% python3 -q
>>> import numpy as np
>>> np.set_printoptions(suppress=True, linewidth=160)
>>> def rd(a):
...     return np.round(a, 2) + 0
... 
>>> X = np.array([[1, 1, 0, 0, 0, 1],
...     [2, 2, 0, 0, 1, 0],
...     [1, 2, 0, 0, 2, 2],
...     [1, 0, 0, 3, 3, 1],
...     [1, 2, 3, 1, 0, 0],
...     [1, 3, 2, 2, 2, 1],
...     [3, 3, 3, 2, 3, 3],
...     [0, 0, 3, 2, 3, 1],
...     [1, 1, 3, 0, 1, 1],
...     [9, 9, 0, 0, 4, 1]])
>>> B = np.c_[X[:, :3] @ np.array([[2, -2, -1], [1, 1, -1], [3, 0, -2]]), np.array([0, 2, -3, -3, -2, 1, 0, 1, 1, 1])]
>>> print(B)
[[  3  -1  -2   0]
 [  6  -2  -4   2]
 [  4   0  -3  -3]
 [  2  -2  -1  -3]
 [ 13   0  -9  -2]
 [ 11   1  -8   1]
 [ 18  -3 -12   0]
 [  9   0  -6   1]
 [ 12  -1  -8   1]
 [ 27  -9 -18   1]]
>>> print(rd(np.linalg.lstsq(X, B[:, 0])[0]))
[2. 1. 3. 0. 0. 0.]
>>> print(np.linalg.matrix_rank(np.c_[X, B]))
7
>>> print(np.linalg.matrix_rank(B))
4
>>> print(rd(np.linalg.norm(B - X @ np.linalg.lstsq(X, B)[0], axis=0)))
[0.   0.   0.   4.54]
>>> rng = np.random.default_rng(6534)
>>> idx = rng.integers(0, 3, 10)
>>> arr = np.triu((idx[:, None] == idx) & (rng.random((10, 10)) < 0.8), 1).astype(int)
>>> arr += arr.T
>>> print(arr)
[[0 0 1 1 1 1 0 1 1 0]
 [0 0 0 0 0 0 1 0 0 0]
 [1 0 0 1 1 0 0 0 1 0]
 [1 0 1 0 1 1 0 1 0 0]
 [1 0 1 1 0 0 0 1 1 0]
 [1 0 0 1 0 0 0 1 0 0]
 [0 1 0 0 0 0 0 0 0 0]
 [1 0 0 1 1 1 0 0 1 0]
 [1 0 1 0 1 0 0 1 0 0]
 [0 0 0 0 0 0 0 0 0 0]]
>>> r = np.linalg.matrix_rank(arr)
>>> print(r)
8
>>> null = np.linalg.svd(arr)[2][r:].T
>>> print(rd(arr @ null))
[[0. 0.]
 [0. 0.]
 [0. 0.]
 [0. 0.]
 [0. 0.]
 [0. 0.]
 [0. 0.]
 [0. 0.]
 [0. 0.]
 [0. 0.]]
>>> print(rd(null @ null.T))
[[ 0.    0.    0.    0.    0.    0.    0.    0.    0.    0.  ]
 [ 0.    0.    0.    0.    0.    0.    0.    0.    0.    0.  ]
 [ 0.    0.    0.25  0.25  0.    0.    0.   -0.25 -0.25  0.  ]
 [ 0.    0.    0.25  0.25  0.    0.    0.   -0.25 -0.25  0.  ]
 [ 0.    0.    0.    0.    0.    0.    0.    0.    0.    0.  ]
 [ 0.    0.    0.    0.    0.    0.    0.    0.    0.    0.  ]
 [ 0.    0.    0.    0.    0.    0.    0.    0.    0.    0.  ]
 [ 0.    0.   -0.25 -0.25  0.    0.    0.    0.25  0.25  0.  ]
 [ 0.    0.   -0.25 -0.25  0.    0.    0.    0.25  0.25  0.  ]
 [ 0.    0.    0.    0.    0.    0.    0.    0.    0.    1.  ]]
>>> print([int(np.linalg.matrix_rank(arr[:, :j + 1])) for j in range(10)])
[1, 2, 3, 4, 5, 6, 7, 8, 8, 8]
>>> M = np.loadtxt("sample0.csv", delimiter=",")
>>> print(rd(M))
[[ -2.64   4.38  -5.97   7.09  16.68   1.41  -2.37   1.45]
 [ -0.62  -8.22   4.53  -9.86 -14.57  -0.37  -1.39  -0.07]
 [  8.66   8.44   4.96   5.2   -9.1   -2.89   9.85  -3.74]
 [  6.09  11.95  -0.37  11.16   5.64  -1.57   7.46  -2.36]
 [  4.    -2.44   6.35  -5.49 -16.87  -1.82   3.98  -2.01]
 [  8.71   9.69   4.21   6.73  -6.74  -2.81  10.01  -3.7 ]
 [ -8.23 -11.32  -2.6   -9.06   2.05   2.5   -9.65   3.41]
 [  7.88  11.7    1.93   9.74  -0.24  -2.32   9.31  -3.22]
 [ -0.27  -7.86   4.71  -9.63 -14.9   -0.49  -0.99  -0.22]
 [  4.65  11.39  -1.74  11.35   8.84  -1.03   5.9   -1.7 ]
 [  1.98   9.5   -3.72  10.62  13.05  -0.08   2.93  -0.52]
 [  3.35  10.58  -2.78  11.13  11.12  -0.56   4.46  -1.12]
 [  0.86   8.45  -4.39  10.01  14.33   0.29   1.66  -0.03]
 [  4.26  11.18  -2.06  11.32   9.57  -0.89   5.47  -1.52]
 [ -7.66 -11.83  -1.58 -10.05  -0.7    2.22  -9.1    3.11]
 [  8.35  11.14   2.86   8.75  -2.78  -2.56   9.76  -3.47]
 [  8.54  10.67   3.39   8.05  -4.3   -2.67   9.92  -3.58]
 [  8.58   7.88   5.22   4.55  -9.99  -2.9    9.71  -3.73]
 [  5.73  11.85  -0.74  11.26   6.52  -1.43   7.07  -2.19]
 [ -6.25 -11.98   0.2  -11.1   -5.22   1.64  -7.63   2.43]
 [ -2.45   4.63  -5.91   7.28  16.62   1.35  -2.16   1.37]]
>>> d = np.linalg.norm(M[:, None] - M[None], axis=-1)
>>> print(d.shape)
(21, 21)
